>>> import numpy as np
>>> from numpy import linalg as LA
>>> np.set_printoptions(suppress=True, linewidth=120)
>>> F = np.load("x.npy")
>>> F
array([[ 0,  2, -2,  2, -3,  2,  2, -3, -1, -3,  3],
       [ 0,  0,  1, -1,  1,  3,  2,  3,  1,  3, -2],
       [ 0,  0,  0,  0,  1, -2,  1,  0,  3, -2, -1],
       [ 0,  0,  0,  0,  3, -2, -1, -1,  3, -2,  0],
       [ 0,  0,  0,  0,  0, -1, -2,  2, -2, -3, -1],
       [ 0,  0,  0,  0,  0,  0,  3, -1, -3,  3,  1],
       [ 0,  0,  0,  0,  0,  0,  0, -2, -1, -3,  2],
       [ 0,  0,  0,  0,  0,  0,  0,  0,  1, -2,  2],
       [ 0,  0,  0,  0,  0,  0,  0,  0,  0,  2,  2],
       [ 0,  0,  0,  0,  0,  0,  0,  0,  0,  0, -1],
       [ 0,  0,  0,  0,  0,  0,  0,  0,  0,  0,  0]])
>>> round(float(LA.norm(F, 2) / LA.norm(F)), 2)
0.62
>>> LA.matrix_rank(F, rtol=0.1)
np.int64(8)
>>> LA.cond(F) > 100
np.True_
>>> [round(float(x), 2) for x in LA.svd(F, compute_uv=False)[:3]]
[9.47, 8.54, 5.34]
>>> np.argsort(-LA.norm(F, axis=0).round(6), kind="stable")[:3]
array([ 9,  8, 10])
>>> (F - F.T) / 2
array([[ 0. ,  1. , -1. ,  1. , -1.5,  1. ,  1. , -1.5, -0.5, -1.5,  1.5],
       [-1. ,  0. ,  0.5, -0.5,  0.5,  1.5,  1. ,  1.5,  0.5,  1.5, -1. ],
       [ 1. , -0.5,  0. ,  0. ,  0.5, -1. ,  0.5,  0. ,  1.5, -1. , -0.5],
       [-1. ,  0.5,  0. ,  0. ,  1.5, -1. , -0.5, -0.5,  1.5, -1. ,  0. ],
       [ 1.5, -0.5, -0.5, -1.5,  0. , -0.5, -1. ,  1. , -1. , -1.5, -0.5],
       [-1. , -1.5,  1. ,  1. ,  0.5,  0. ,  1.5, -0.5, -1.5,  1.5,  0.5],
       [-1. , -1. , -0.5,  0.5,  1. , -1.5,  0. , -1. , -0.5, -1.5,  1. ],
       [ 1.5, -1.5,  0. ,  0.5, -1. ,  0.5,  1. ,  0. ,  0.5, -1. ,  1. ],
       [ 0.5, -0.5, -1.5, -1.5,  1. ,  1.5,  0.5, -0.5,  0. ,  1. ,  1. ],
       [ 1.5, -1.5,  1. ,  1. ,  1.5, -1.5,  1.5,  1. , -1. ,  0. , -0.5],
       [-1.5,  1. ,  0.5,  0. ,  0.5, -0.5, -1. , -1. , -1. ,  0.5,  0. ]])
>>> (F + F.T) / 2
array([[ 0. ,  1. , -1. ,  1. , -1.5,  1. ,  1. , -1.5, -0.5, -1.5,  1.5],
       [ 1. ,  0. ,  0.5, -0.5,  0.5,  1.5,  1. ,  1.5,  0.5,  1.5, -1. ],
       [-1. ,  0.5,  0. ,  0. ,  0.5, -1. ,  0.5,  0. ,  1.5, -1. , -0.5],
       [ 1. , -0.5,  0. ,  0. ,  1.5, -1. , -0.5, -0.5,  1.5, -1. ,  0. ],
       [-1.5,  0.5,  0.5,  1.5,  0. , -0.5, -1. ,  1. , -1. , -1.5, -0.5],
       [ 1. ,  1.5, -1. , -1. , -0.5,  0. ,  1.5, -0.5, -1.5,  1.5,  0.5],
       [ 1. ,  1. ,  0.5, -0.5, -1. ,  1.5,  0. , -1. , -0.5, -1.5,  1. ],
       [-1.5,  1.5,  0. , -0.5,  1. , -0.5, -1. ,  0. ,  0.5, -1. ,  1. ],
       [-0.5,  0.5,  1.5,  1.5, -1. , -1.5, -0.5,  0.5,  0. ,  1. ,  1. ],
       [-1.5,  1.5, -1. , -1. , -1.5,  1.5, -1.5, -1. ,  1. ,  0. , -0.5],
       [ 1.5, -1. , -0.5,  0. , -0.5,  0.5,  1. ,  1. ,  1. , -0.5,  0. ]])
>>> LA.matrix_power(F, 4)
array([[   0,    0,    0,    0,    0,    4,  -10,  -40,  -12, -143, -103],
       [   0,    0,    0,    0,    0,    0,    6,   -4,  -28,   33,  -14],
       [   0,    0,    0,    0,    0,    0,    0,    6,   20,    1,   31],
       [   0,    0,    0,    0,    0,    0,    0,   18,   36,   35,   91],
       [   0,    0,    0,    0,    0,    0,    0,    0,    6,    4,   15],
       [   0,    0,    0,    0,    0,    0,    0,    0,    0,  -12,  -16],
       [   0,    0,    0,    0,    0,    0,    0,    0,    0,    0,    4],
       [   0,    0,    0,    0,    0,    0,    0,    0,    0,    0,    0],
       [   0,    0,    0,    0,    0,    0,    0,    0,    0,    0,    0],
       [   0,    0,    0,    0,    0,    0,    0,    0,    0,    0,    0],
       [   0,    0,    0,    0,    0,    0,    0,    0,    0,    0,    0]])
>>> np.round(np.sort(np.abs(LA.eigvals(F))), 2)
array([0., 0., 0., 0., 0., 0., 0., 0., 0., 0., 0.])
>>> U, sig, VT = LA.svd(F)
>>> vecs = VT[:(sig > 1e-8).sum()]
>>> rng = np.random.default_rng(1741)
>>> x = F[1] + 2 * F[5] + rng.integers(2) * np.eye(11)[9]
>>> x
array([ 0.,  0.,  1., -1.,  1.,  3.,  8.,  1., -5.,  9.,  0.])
>>> np.allclose(vecs.T @ vecs @ x, x)
True
>>> rank = LA.matrix_rank(F)
>>> rank
np.int64(9)
>>> N = LA.svd(F)[2][rank:].T
>>> [int(LA.matrix_rank(F[:i])) for i in range(1, len(F) + 1)]
[1, 2, 3, 4, 5, 6, 7, 8, 9, 9, 9]
>>> N.shape
(11, 2)
>>> np.allclose(F @ N, 0)
True
>>> m1 = np.loadtxt("arr.csv", delimiter=",")
>>> m1
array([[-1.,  3., -1., -1.,  1.,  0., -2.,  2.,  0., -3., -2., -3.],
       [-1.,  0.,  3., -1., -1.,  0., -2., -2.,  3., -3., -1.,  1.],
       [-3., -1., -1.,  1.,  2., -3., -1.,  1., -2.,  3., -1.,  3.],
       [ 0., -2., -2.,  3., -2., -2.,  2., -1., -2.,  0.,  2., -2.],
       [ 0.,  2.,  1., -3.,  2., -1., -3., -3., -3.,  2., -3.,  2.]])
>>> [int(LA.matrix_rank(LA.matrix_power(F, p))) for p in range(1, 12)]
[9, 8, 7, 6, 5, 4, 3, 2, 1, 0, 0]
>>> LA.matrix_rank(F - F[0, 0] * np.eye(11))
np.int64(9)
>>> np.prod(np.diag(F)), round(LA.det(F), 2)
(np.int64(0), np.float64(0.0))
>>> np.round(np.sort(LA.eigvals(F)), 2)
array([0., 0., 0., 0., 0., 0., 0., 0., 0., 0., 0.])
>>> F @ F
array([[  0,   0,   2,  -2,   6,   9,  12,  -8,  -3,  19,   2],
       [  0,   0,   0,   0,  -2,  -1,   9,  -4, -10,  -4,  10],
       [  0,   0,   0,   0,   0,  -1,  -8,   2,   3,  -6,   7],
       [  0,   0,   0,   0,   0,  -3, -12,  10,   0,  -4,  -1],
       [  0,   0,   0,   0,   0,   0,  -3,   5,   7,  -5,  -2],
       [  0,   0,   0,   0,   0,   0,   0,  -6,  -4, -13,  -5],
       [  0,   0,   0,   0,   0,   0,   0,   0,  -2,   2,  -3],
       [  0,   0,   0,   0,   0,   0,   0,   0,   0,   2,   4],
       [  0,   0,   0,   0,   0,   0,   0,   0,   0,   0,  -2],
       [  0,   0,   0,   0,   0,   0,   0,   0,   0,   0,   0],
       [  0,   0,   0,   0,   0,   0,   0,   0,   0,   0,   0]])
>>> r0, v = m1[4], m1[3]
>>> r0 @ v
np.float64(-24.0)
>>> r0 @ r0
np.float64(63.0)
>>> p = (r0 @ v) / (r0 @ r0) * r0
>>> p.round(2)
array([-0.  , -0.76, -0.38,  1.14, -0.76,  0.38,  1.14,  1.14,  1.14, -0.76,  1.14, -0.76])
>>> np.outer(r0, v)
array([[ 0., -0., -0.,  0., -0., -0.,  0., -0., -0.,  0.,  0., -0.],
       [ 0., -4., -4.,  6., -4., -4.,  4., -2., -4.,  0.,  4., -4.],
       [ 0., -2., -2.,  3., -2., -2.,  2., -1., -2.,  0.,  2., -2.],
       [-0.,  6.,  6., -9.,  6.,  6., -6.,  3.,  6., -0., -6.,  6.],
       [ 0., -4., -4.,  6., -4., -4.,  4., -2., -4.,  0.,  4., -4.],
       [-0.,  2.,  2., -3.,  2.,  2., -2.,  1.,  2., -0., -2.,  2.],
       [-0.,  6.,  6., -9.,  6.,  6., -6.,  3.,  6., -0., -6.,  6.],
       [-0.,  6.,  6., -9.,  6.,  6., -6.,  3.,  6., -0., -6.,  6.],
       [-0.,  6.,  6., -9.,  6.,  6., -6.,  3.,  6., -0., -6.,  6.],
       [ 0., -4., -4.,  6., -4., -4.,  4., -2., -4.,  0.,  4., -4.],
       [-0.,  6.,  6., -9.,  6.,  6., -6.,  3.,  6., -0., -6.,  6.],
       [ 0., -4., -4.,  6., -4., -4.,  4., -2., -4.,  0.,  4., -4.]])
>>> round(float(LA.norm(r0 + v) ** 2 + LA.norm(r0 - v) ** 2), 2)
210.0
>>> m1.ravel(order="F")
array([-1., -1., -3.,  0.,  0.,  3.,  0., -1., -2.,  2., -1.,  3., -1., -2.,  1., -1., -1.,  1.,  3., -3.,  1., -1.,
        2., -2.,  2.,  0.,  0., -3., -2., -1., -2., -2., -1.,  2., -3.,  2., -2.,  1., -1., -3.,  0.,  3., -2., -2.,
       -3., -3., -3.,  3.,  0.,  2., -2., -1., -1.,  2., -3., -3.,  1.,  3., -2.,  2.])
>>> m1.reshape(-1, 2)
array([[-1.,  3.],
       [-1., -1.],
       [ 1.,  0.],
       [-2.,  2.],
       [ 0., -3.],
       [-2., -3.],
       [-1.,  0.],
       [ 3., -1.],
       [-1.,  0.],
       [-2., -2.],
       [ 3., -3.],
       [-1.,  1.],
       [-3., -1.],
       [-1.,  1.],
       [ 2., -3.],
       [-1.,  1.],
       [-2.,  3.],
       [-1.,  3.],
       [ 0., -2.],
       [-2.,  3.],
       [-2., -2.],
       [ 2., -1.],
       [-2.,  0.],
       [ 2., -2.],
       [ 0.,  2.],
       [ 1., -3.],
       [ 2., -1.],
       [-3., -3.],
       [-3.,  2.],
       [-3.,  2.]])
>>> m1.reshape(2, -1)
array([[-1.,  3., -1., -1.,  1.,  0., -2.,  2.,  0., -3., -2., -3., -1.,  0.,  3., -1., -1.,  0., -2., -2.,  3., -3.,
        -1.,  1., -3., -1., -1.,  1.,  2., -3.],
       [-1.,  1., -2.,  3., -1.,  3.,  0., -2., -2.,  3., -2., -2.,  2., -1., -2.,  0.,  2., -2.,  0.,  2.,  1., -3.,
         2., -1., -3., -3., -3.,  2., -3.,  2.]])
>>> blk = m1.reshape(5, 2, -1)
>>> np.einsum("ihd,ihd->ih", blk, blk)
array([[13., 30.],
       [12., 28.],
       [25., 25.],
       [25., 17.],
       [19., 44.]])
>>> blk.transpose(1, 0, 2)
array([[[-1.,  3., -1., -1.,  1.,  0.],
        [-1.,  0.,  3., -1., -1.,  0.],
        [-3., -1., -1.,  1.,  2., -3.],
        [ 0., -2., -2.,  3., -2., -2.],
        [ 0.,  2.,  1., -3.,  2., -1.]],

       [[-2.,  2.,  0., -3., -2., -3.],
        [-2., -2.,  3., -3., -1.,  1.],
        [-1.,  1., -2.,  3., -1.,  3.],
        [ 2., -1., -2.,  0.,  2., -2.],
        [-3., -3., -3.,  2., -3.,  2.]]])
>>> U, sig, VT = LA.svd(m1, full_matrices=False)
>>> np.allclose(U * sig @ VT, m1)
True
>>> np.round(U.T @ m1 @ VT.T, 2) + 0
array([[9.47, 0.  , 0.  , 0.  , 0.  ],
       [0.  , 8.63, 0.  , 0.  , 0.  ],
       [0.  , 0.  , 6.05, 0.  , 0.  ],
       [0.  , 0.  , 0.  , 4.56, 0.  ],
       [0.  , 0.  , 0.  , 0.  , 4.05]])
>>> np.round(sig / sig[0], 2)
array([1.  , 0.91, 0.64, 0.48, 0.43])
>>> np.round(np.sqrt((sig ** 2).sum()), 2), round(float(LA.norm(m1)), 2)
(np.float64(15.43), 15.43)
>>> U.shape, sig.shape, VT.shape
((5, 5), (5,), (5, 12))
>>> B = m1 + rng.integers(-2, 3, (5, 2)) @ rng.integers(-2, 3, (2, 12))
>>> B
array([[-1.,  3.,  3.,  1., -3., -3., -8.,  7., -3., -5., -3., -5.],
       [-1.,  0.,  1., -5.,  3.,  4.,  2., -6.,  5., -3.,  1.,  1.],
       [-3., -1., -4.,  7.,  0., -7.,  1.,  1., -1.,  7., -4.,  7.],
       [ 0., -2., -4., 11., -6., -8.,  2.,  1., -2.,  4., -2.,  2.],
       [ 0.,  2.,  0., -5.,  4.,  1., -1., -5., -2.,  2., -2.,  2.]])
>>> B - m1
array([[ 0.,  0.,  4.,  2., -4., -3., -6.,  5., -3., -2., -1., -2.],
       [ 0.,  0., -2., -4.,  4.,  4.,  4., -4.,  2.,  0.,  2.,  0.],
       [ 0.,  0., -3.,  6., -2., -4.,  2.,  0.,  1.,  4., -3.,  4.],
       [ 0.,  0., -2.,  8., -4., -6.,  0.,  2.,  0.,  4., -4.,  4.],
       [ 0.,  0., -1., -2.,  2.,  2.,  2., -2.,  1.,  0.,  1.,  0.]])
>>> M = np.loadtxt("mat.csv", delimiter=",")
>>> M
array([[  1.2,   0.9,  -0.7,   0.7,   2. ,  -0.4,   0.4,  -0.9,  -1.3,  -0.8,  -2. ],
       [  0.8,  -0.3,   0.7,  -0.5,  -1.5,   0.8,  -1. ,  -0.7,  -0.7,  -0.2,  -0.3],
       [ -0.8,   0.5,   0.3,  -0.2,   1.6,  -0.3,   0.1,  -0.1,  -0.9,  -1.5,  -0.5],
       [ -0.6,   0.5,  -1.6,  -1.8,  -1.2,   0.8,   0.8,   1.2,   0.2,   1.5,  -1.8],
       [ -0.2,  -0.2,   1.2,  -0.8,   0.2,   0. ,   2.4,  -0.9,   0.3,  -0.2,   0.4],
       [ -0.3,  -1.4,   0.6,  -0.5,   1.4,  -2.7,  -1.4,  -0.1,   0.5,  -1.5,   0.1],
       [ -0.4,  -0.6,   1.6,   0.9,  -0.7,   0.2,   0.7,  -1.3,  -0.1,  -1.3,  -0.7],
       [ -0.2,  -2.3,  -0.7,  -0.9,   0. ,  -0.5,   1.1,  -0.3,   0.5,  -0.4,   3.7],
       [  0.2,   0. ,   1.2,  -0.3,   0.8,   0.4,  -0.2,  -0.2,   0.3,   1.5,   0.4],
       [ -0.4,   0. ,   0.8,   0.7,   0.4,   1.5,   0. ,   0.2,  -0.1,  -0.2,   0.2],
       [ -0.4,   0.3,   0.9,   0.7,  -1.3,  -0.8,   0. ,   0.8,   1.7,  -0.7,   1.1],
       [  0.7,   1.2,   0.7,  -0.9,  -1. ,   0.5,  -0.6,  -1. ,  -0.2,   0.4,  -0.2],
       [  0. ,   0.3,  -0.3,  -0.8,   0.1,   1. ,   0.1,   0.8,   0.1,   0.6,   0.1],
       [ -0.1,  -1.4,  -0.3,   0.8,  -0.1,   0.2,   1.5,   0.4,   2.1,   0. ,   0. ],
       [  0.8,  -0.3,  -0.3,   0.6,  -2. ,   0.5,   1.2,  -1. ,  -0.3,  -0.6,  -1.1],
       [ -1.9,  -0.2,   1. ,   2.4,   0. ,  -1.1,  -1.2,   2.4,   0.6,   0.2,   0.5],
       [  1. ,  -1.6,  -1.2,   0.4,   1.1,  -1. ,  -1.1,  -0.4,   0.2,   0.5,   0.8],
       [  0.7,   0.4,  -0.3,   0. ,  -0.5,   0.7,  -0.3,  -1.3,   0. ,  -0.4,  -0.7],
       [ -0.1,   0.5,  -0.1,   1.5,   1.7,  -0.9,   2.5,  -0.8,   0.2,  -1.2,   0.8],
       [  0.2,  -2.7,  -1. ,  -2.1,  -0.2,   1.7,  -0.7,  -0.1,  -0.3,  -1.3,  -1.1],
       [ -1.1,  -1.3,  -0.4,  -1.3,   1.6,  -2.2,   0.1,  -0.1,  -0.8,  -0.7,  -0.8],
       [ -1.8,   0.7,   1.7,  -1.9,   1.2,   2.1,  -0.5,  -0.4,   0. ,  -0.1,   0.2],
       [ -1.2,  -0.1,   0.8,   0.4,   0. ,  -1.2,  -1.6,   1. ,  -0.8,   0.5,  -0.2],
       [  1. ,  -2.2,  -1.4,   1.5,  -1.5,  -0.3,  -0.2,   1.9,  -1.4,  -1.5,  -1. ],
       [ -0.8,  -0.6,   0.2,   0.2,   0. ,  -2. ,  -1.3,   1. ,   0.7,   0.1,   1.1],
       [  0.9,   1.6,  -1.1,   0.9,   1.3,  -1. ,   1.3,  -0.2,   1.3,  -0.2,  -0.2],
       [ -0.7,   1. ,  -0.6,  -0.3,  -0.2,  -0.2,   0.5,  -1.7,   0. ,   1.1,   0. ],
       [ -2. ,  36. ,   2. , -20. ,   8. ,   0. , -16. , -28. ,  22. ,  24. , -18. ],
       [ -0.7,  -0.7,  -0.5,   2.1,  -0.5,  -0.6,  -0.5,   1.9,   0. ,  -1. ,  -1.2],
       [ -0.1,   0. ,   2.1,   0.3,  -0.2,  -1.4,  -0.5,  -0.3,  -0.6,   0.1,  -0.1],
       [  1.1,  -0.3,   0.5,  -1.7,  -0.5,   0.3,   0. ,   0.6,  -1.1,  -0.7,  -1.6],
       [ -1.7,  -1.5,   0.6,   0.4,  -0.6,  -0.8,  -1.3,   0.4,   1.8,   0.6,   0.6],
       [  0.3,   1.2,  -1.6,  -1.3,  -0.4,  -0.4,   0.7,  -0.9,   0.5,   0.8,   0.4],
       [  0.6,   0.5,   1.6,   1.5,  -1.7,  -1.6,   1.6,   0.6,   1.1,  -1.5,   0.7],
       [ -0.1,  -0.6,   0.9,  -0.4,  -0.8,   1.9,  -0.4,  -0.5,  -0.3,   0.9,  -1.4],
       [ -1.4,   1. ,   0. ,  -0.3,  -1.7,  -2.4,   0.5,  -0.2,  -2.5,  -0.4,   1.7],
       [ -0.5,  -0.6,  -1.2,   1.3,  -2.1,   0.1,  -0.4,   0.9,  -0.7,   1.8,  -0.5]])
>>> Z = M[[6, 3]].astype(float)
>>> for _ in range(4):
...     idx = LA.norm(M[:, None] - Z, axis=-1).argmin(axis=1)
...     Z = np.array([M[idx == j].mean(axis=0) for j in range(2)])
... 
>>> idx
array([0, 0, 0, 0, 0, 0, 0, 0, 0, 0, 0, 0, 0, 0, 0, 0, 0, 0, 0, 0, 0, 0, 0, 0, 0, 0, 0, 1, 0, 0, 0, 0, 0, 0, 0, 0, 0])
>>> np.round(Z[1] - Z[0], 2)
array([ -1.83,  36.23,   1.89, -20.04,   8.15,   0.25, -16.06, -28.02,  22.  ,  24.16, -17.93])
>>> Z.round(2) + 0
array([[ -0.17,  -0.23,   0.11,   0.04,  -0.15,  -0.25,   0.06,   0.02,   0.  ,  -0.16,  -0.07],
       [ -2.  ,  36.  ,   2.  , -20.  ,   8.  ,   0.  , -16.  , -28.  ,  22.  ,  24.  , -18.  ]])
>>> np.bincount(idx)
array([36,  1])
